>>> import numpy as np
>>> import numpy.linalg as la
>>> np.set_printoptions(precision=3, suppress=True, linewidth=100, legacy="1.25")
>>> def tidy(a):
...     return np.round(a, 3) + 0
... 
>>> other = np.array([[2, 3, 2, 1, 1, 1, 1, 0, 1]])
>>> K = other.T @ other
>>> print(K)
[[4 6 4 2 2 2 2 0 2]
 [6 9 6 3 3 3 3 0 3]
 [4 6 4 2 2 2 2 0 2]
 [2 3 2 1 1 1 1 0 1]
 [2 3 2 1 1 1 1 0 1]
 [2 3 2 1 1 1 1 0 1]
 [2 3 2 1 1 1 1 0 1]
 [0 0 0 0 0 0 0 0 0]
 [2 3 2 1 1 1 1 0 1]]
>>> print(tidy(np.sort(la.eigvals(K).real)))
[ 0.  0.  0.  0.  0.  0.  0.  0. 22.]
>>> print((la.matrix_power((K != 0) + (K.T != 0) + np.eye(9), 9) > 0).astype(int))
[[1 1 1 1 1 1 1 0 1]
 [1 1 1 1 1 1 1 0 1]
 [1 1 1 1 1 1 1 0 1]
 [1 1 1 1 1 1 1 0 1]
 [1 1 1 1 1 1 1 0 1]
 [1 1 1 1 1 1 1 0 1]
 [1 1 1 1 1 1 1 0 1]
 [0 0 0 0 0 0 0 1 0]
 [1 1 1 1 1 1 1 0 1]]
>>> print(tidy(la.det(K)))
0.0
>>> print(np.flatnonzero(la.matrix_power((K != 0) + (K.T != 0) + np.eye(9), 9)[2]))
[0 1 2 3 4 5 6 8]
>>> vals, vecs = la.eigh(K)
>>> print(vals.sum(), np.trace(K))
22.0 22
>>> print(la.matrix_rank(K))
1
>>> print(K - K[0])
[[ 0  0  0  0  0  0  0  0  0]
 [ 2  3  2  1  1  1  1  0  1]
 [ 0  0  0  0  0  0  0  0  0]
 [-2 -3 -2 -1 -1 -1 -1  0 -1]
 [-2 -3 -2 -1 -1 -1 -1  0 -1]
 [-2 -3 -2 -1 -1 -1 -1  0 -1]
 [-2 -3 -2 -1 -1 -1 -1  0 -1]
 [-4 -6 -4 -2 -2 -2 -2  0 -2]
 [-2 -3 -2 -1 -1 -1 -1  0 -1]]
>>> print(np.diff(K, axis=0))
[[ 2  3  2  1  1  1  1  0  1]
 [-2 -3 -2 -1 -1 -1 -1  0 -1]
 [-2 -3 -2 -1 -1 -1 -1  0 -1]
 [ 0  0  0  0  0  0  0  0  0]
 [ 0  0  0  0  0  0  0  0  0]
 [ 0  0  0  0  0  0  0  0  0]
 [-2 -3 -2 -1 -1 -1 -1  0 -1]
 [ 2  3  2  1  1  1  1  0  1]]
>>> np.zeros(9, 9)
Traceback (most recent call last):
  File "<python-input-16>", line 1, in <module>
    np.zeros(9, 9)
    ~~~~~~~~^^^^^^
TypeError: Cannot interpret '9' as a data type
>>> print(tidy(la.norm(K)))
22.0
>>> K[9]
Traceback (most recent call last):
  File "<python-input-18>", line 1, in <module>
    K[9]
    ~^^^
IndexError: index 9 is out of bounds for axis 0 with size 9
